$ python3 -q
>>> import numpy as np
>>> np.set_printoptions(suppress=True, linewidth=140)
>>> F = np.array([[0.0, 2.0, 2.0, 0.0, 0.0, 0.0, 0.0, 0.0],
...     [0.0, 1.0, 0.0, 0.0, 0.0, 0.0, 0.0, 0.0],
...     [0.0, 0.0, 3.0, 0.0, 0.0, 0.0, 0.0, 0.0],
...     [0.0, 0.0, 0.0, -2.0, -1.0, -2.0, 1.0, 1.0],
...     [0.0, 0.0, 0.0, 0.0, -2.0, 2.0, -1.0, 1.0],
...     [0.0, 0.0, 0.0, 2.0, -1.0, 2.0, 0.0, 2.0],
...     [0.0, 0.0, 0.0, 2.0, 2.0, 0.0, 0.0, -2.0],
...     [0.0, 0.0, 0.0, 1.0, 0.0, 1.0, -1.0, 1.0]])
>>> print(F)
[[ 0.  2.  2.  0.  0.  0.  0.  0.]
 [ 0.  1.  0.  0.  0.  0.  0.  0.]
 [ 0.  0.  3.  0.  0.  0.  0.  0.]
 [ 0.  0.  0. -2. -1. -2.  1.  1.]
 [ 0.  0.  0.  0. -2.  2. -1.  1.]
 [ 0.  0.  0.  2. -1.  2.  0.  2.]
 [ 0.  0.  0.  2.  2.  0.  0. -2.]
 [ 0.  0.  0.  1.  0.  1. -1.  1.]]
>>> U, sigma, Vt = np.linalg.svd(F)
>>> evecs = Vt[:(sigma > 1e-8).sum()]
>>> rng = np.random.default_rng(18703)
>>> vec = F[1] + -1 * F[6] + rng.integers(2) * np.eye(8)[4]
>>> print(vec)
[ 0.  1.  0. -2. -1.  0.  0.  2.]
>>> print(np.allclose(evecs.T @ evecs @ vec, vec))
True
>>> print(np.linalg.matrix_rank(np.vstack([F, vec])))
7
>>> M2 = F / np.linalg.norm(F, axis=1, keepdims=True)
>>> cov = M2 @ M2.T
>>> print(cov.round(3))
[[ 1.     0.707  0.707  0.     0.     0.     0.     0.   ]
 [ 0.707  1.     0.     0.     0.     0.     0.     0.   ]
 [ 0.707  0.     1.     0.     0.     0.     0.     0.   ]
 [ 0.     0.     0.     1.    -0.191 -0.418 -0.696 -0.603]
 [ 0.     0.     0.    -0.191  1.     0.702 -0.548  0.632]
 [ 0.     0.     0.    -0.418  0.702  1.    -0.16   0.832]
 [ 0.     0.     0.    -0.696 -0.548 -0.16   1.     0.   ]
 [ 0.     0.     0.    -0.603  0.632  0.832  0.     1.   ]]
>>> print(np.round(np.linalg.norm(M2, axis=1), 3))
[1. 1. 1. 1. 1. 1. 1. 1.]
>>> print(np.argwhere(np.triu(np.abs(cov) > 0.95, 1)))
[]
>>> print((np.abs(cov) > 0.9).astype(int))
[[1 0 0 0 0 0 0 0]
 [0 1 0 0 0 0 0 0]
 [0 0 1 0 0 0 0 0]
 [0 0 0 1 0 0 0 0]
 [0 0 0 0 1 0 0 0]
 [0 0 0 0 0 1 0 0]
 [0 0 0 0 0 0 1 0]
 [0 0 0 0 0 0 0 1]]
>>> print(np.degrees(np.arccos(np.clip(cov[1, 7], -1, 1))))
90.0
>>> print(cov[1].round(3))
[0.707 1.    0.    0.    0.    0.    0.    0.   ]
>>> r = np.linalg.matrix_rank(F)
>>> print(r)
7
>>> N = np.linalg.svd(F)[2][r:].T
>>> print(F @ N)
[[0.]
 [0.]
 [0.]
 [0.]
 [0.]
 [0.]
 [0.]
 [0.]]
>>> print(N @ N.T)
[[1. 0. 0. 0. 0. 0. 0. 0.]
 [0. 0. 0. 0. 0. 0. 0. 0.]
 [0. 0. 0. 0. 0. 0. 0. 0.]
 [0. 0. 0. 0. 0. 0. 0. 0.]
 [0. 0. 0. 0. 0. 0. 0. 0.]
 [0. 0. 0. 0. 0. 0. 0. 0.]
 [0. 0. 0. 0. 0. 0. 0. 0.]
 [0. 0. 0. 0. 0. 0. 0. 0.]]
>>> print(np.linalg.matrix_rank(F.T @ F), np.linalg.matrix_rank(F @ F.T))
7 7
>>> print([int(np.linalg.matrix_rank(F[:, :j + 1])) for j in range(8)])
[0, 1, 2, 3, 4, 5, 6, 7]
>>> print([int(np.linalg.matrix_rank(F[:i])) for i in range(1, len(F) + 1)])
[1, 2, 2, 3, 4, 5, 6, 7]
>>> J = np.load("w.npy")
>>> print(J.round(3))
[[-0.707  0.     0.     0.     0.707]
 [ 0.     1.     0.     0.     0.   ]
 [ 0.     0.     1.     0.     0.   ]
 [ 0.     0.     0.     1.     0.   ]
 [-0.707  0.     0.     0.    -0.707]]
>>> # columns are unit length and at right angles
>>> vec = np.array([1, -5, -3, -2, -2])
>>> rhs = J @ vec
>>> beta, lr = np.zeros(5), 1 / np.linalg.norm(J, 2) ** 2
>>> for i in range(4):
...     beta -= lr * J.T @ (J @ beta - rhs)
...     if i % 1 == 0: print(i, round(np.linalg.norm(J @ beta - rhs), 3))
... 
0 0.0
1 0.0
2 0.0
3 0.0
>>> print(beta)
[ 1. -5. -3. -2. -2.]
>>> print(round(float(np.linalg.cond(J)), 3))
1.0
>>> O, Rm = np.linalg.qr(J)
>>> print(np.abs(np.diag(Rm)))
[1. 1. 1. 1. 1.]
>>> print(O.shape, Rm.shape)
(5, 5) (5, 5)
>>> print(np.trace(O @ O.T))
5.0
>>> print(O.round(3))
[[-0.707  0.     0.     0.    -0.707]
 [ 0.     1.     0.     0.     0.   ]
 [ 0.    -0.     1.     0.     0.   ]
 [ 0.    -0.    -0.     1.     0.   ]
 [-0.707 -0.    -0.    -0.     0.707]]
>>> print(np.round(O @ Rm, 3))
[[-0.707  0.     0.     0.     0.707]
 [ 0.     1.     0.     0.     0.   ]
 [ 0.     0.     1.     0.     0.   ]
 [ 0.     0.     0.     1.     0.   ]
 [-0.707  0.     0.     0.    -0.707]]
>>> vec = np.array([-2, 4, -6, 3, -3])
>>> h1 = np.maximum(J @ vec, 0)
>>> print(np.round(np.tanh(J @ vec), 3))
[-0.609  0.999 -1.     0.995  0.998]
>>> print(np.round(np.maximum(J @ (3 * vec), 0), 3))
[ 0.    12.     0.     9.    10.607]
>>> print(np.round(J.T @ h1, 3))
[-2.5  4.   0.   3.  -2.5]
>>> print(h1.round(3))
[0.    4.    0.    3.    3.536]
>>> arr = np.array([[2, 2, 2, 0, 0, 2],
...     [0, 0, 2, 2, 1, 0],
...     [1, 1, 2, 1, 1, 0],
...     [0, 0, 2, 1, 1, 0],
...     [0, 2, 2, 0, 2, 2]])
>>> arr[:, 2] = 3 * arr[:, 5]
>>> print(arr)
[[2 2 6 0 0 2]
 [0 0 0 2 1 0]
 [1 1 0 1 1 0]
 [0 0 0 1 1 0]
 [0 2 6 0 2 2]]
>>> M2 = np.array([[-1, 2, -1],
...     [-2, 1, -2],
...     [0, -1, 2],
...     [1, -2, 1],
...     [2, 0, 0],
...     [-1, 0, 1]])
>>> print(np.linalg.matrix_rank(np.vstack([arr, M2.T])))
6
>>> print(np.linalg.matrix_rank(arr @ M2))
3
>>> print(np.einsum("ij->j", arr))
[ 3  5 12  4  5  4]
>>> M2 = arr + rng.integers(-2, 3, (5, 4)) @ rng.integers(-2, 3, (4, 6))
>>> print(M2)
[[ 1 -2 10  6  4 -5]
 [ 1  4 -4 -4 -3  7]
 [-5  2 -1  5  1 -4]
 [-9 -4  4  9  7 -5]
 [ 8 -4 12  0  6  0]]
>>> print(np.abs(M2 - arr).sum(axis=1))
[26 26 16 36 26]
>>> print(np.round(np.linalg.svd(M2 - arr, compute_uv=False), 3) + 0)
[22.524 14.312  4.441  0.341  0.   ]
>>> A = np.triu(rng.random((8, 8)) < 0.3, 1).astype(int)
>>> A = A + A.T
>>> print(A)
[[0 0 0 0 0 0 1 0]
 [0 0 1 0 1 1 0 0]
 [0 1 0 0 0 0 0 0]
 [0 0 0 0 0 0 0 0]
 [0 1 0 0 0 0 0 1]
 [0 1 0 0 0 0 0 0]
 [1 0 0 0 0 0 0 0]
 [0 0 0 0 1 0 0 0]]
>>> # looks like rank 6
>>> T = np.stack([A, 2 * A, A[::-1]])
>>> print(np.round(np.linalg.norm(T, axis=(1, 2)), 3))
[3.162 6.325 3.162]
>>> print(T.shape)
(3, 8, 8)
>>> print((T @ A.T).shape)
(3, 8, 8)
>>> print(np.einsum("bij,cij->bc", T, T))
[[10 20  2]
 [20 40  4]
 [ 2  4 10]]
>>> print(np.round(np.linalg.det(T), 3))
[0. 0. 0.]
>>> M2 = np.array([[0, 2, 0, 2, 1],
...     [2, 2, 0, 0, 2],
...     [0, 1, 0, 2, 0],
...     [0, 0, 2, 0, 0],
...     [2, 0, 0, 1, 2]])
>>> X = M2 - M2.T
>>> print(X)
[[ 0  0  0  2 -1]
 [ 0  0 -1  0  2]
 [ 0  1  0  0  0]
 [-2  0  0  0 -1]
 [ 1 -2  0  1  0]]
>>> # skew-symmetric
>>> vec = np.array([3, 4, 7, 0, 6])
>>> print(vec @ X @ vec)
0
>>> O = np.linalg.solve(np.eye(5) - X, np.eye(5) + X)
>>> print(np.round(np.linalg.det(O), 3))
1.0
>>> print(np.round(O @ O.T, 3) + 0)
[[1. 0. 0. 0. 0.]
 [0. 1. 0. 0. 0.]
 [0. 0. 1. 0. 0.]
 [0. 0. 0. 1. 0.]
 [0. 0. 0. 0. 1.]]
>>> U, sigma, Vt = np.linalg.svd(X)
>>> print(sigma.round(3) + 0)
[2.893 2.893 1.621 1.621 0.   ]
>>> print(np.argmax(sigma[:-1] / (sigma[1:] + 1e-6)) + 1)
4
>>> M2 = U[:, :4] @ np.diag(sigma[:4]) @ Vt[:4]
>>> print(round(float(np.linalg.norm(X - M2, 2)), 3), round(sigma[4], 3))
0.0 0.0
>>> print(np.allclose(X, X.T))
False
>>> print(np.linalg.matrix_power(X, 4))
[[ 34 -22  -4  10  20]
 [-22  33   0 -22   0]
 [ -4   0   5   4 -14]
 [ 10 -22   4  34 -20]
 [ 20   0 -14 -20  48]]
>>> print(np.round(np.sort(np.abs(np.linalg.eigvals(X))), 3) + 0)
[0.    1.621 1.621 2.893 2.893]
>>> print(X @ X)
[[-5  2  0 -1 -2]
 [ 2 -5  0  2  0]
 [ 0  0 -1  0  2]
 [-1  2  0 -5  2]
 [-2  0  2  2 -6]]
>>> print(np.trace(X))
0
>>> vec = np.array([-1, 1, -2, 0, 3, 3, 3, -1])
>>> print(np.linalg.norm(A @ vec) <= np.linalg.norm(A, 2) * np.linalg.norm(vec) + 1e-9)
True
>>> print(A * vec)
[[ 0  0  0  0  0  0  3  0]
 [ 0  0 -2  0  3  3  0  0]
 [ 0  1  0  0  0  0  0  0]
 [ 0  0  0  0  0  0  0  0]
 [ 0  1  0  0  0  0  0 -1]
 [ 0  1  0  0  0  0  0  0]
 [-1  0  0  0  0  0  0  0]
 [ 0  0  0  0  3  0  0  0]]
>>> print(np.sign((A @ vec).round(6)))
[ 1  1  1  0  0  1 -1  1]
>>> print((A * vec).sum(axis=1))
[ 3  4  1  0  0  1 -1  3]
>>> M2 = X + rng.integers(-2, 3, (5, 4)) @ rng.integers(-2, 3, (4, 5))
>>> print(M2)
[[-5 -4  5  3  6]
 [ 0  0  6 -5  5]
 [-7 -7  1  2  2]
 [-1 -2 -3  4 -1]
 [ 0 -8  4 -5 -4]]
>>> print(np.linalg.matrix_rank(M2 - X, tol=1e-8))
4
>>> print(np.round(np.linalg.svd(M2 - X, compute_uv=False), 3) + 0)
[15.463 11.444  8.93   2.488  0.   ]
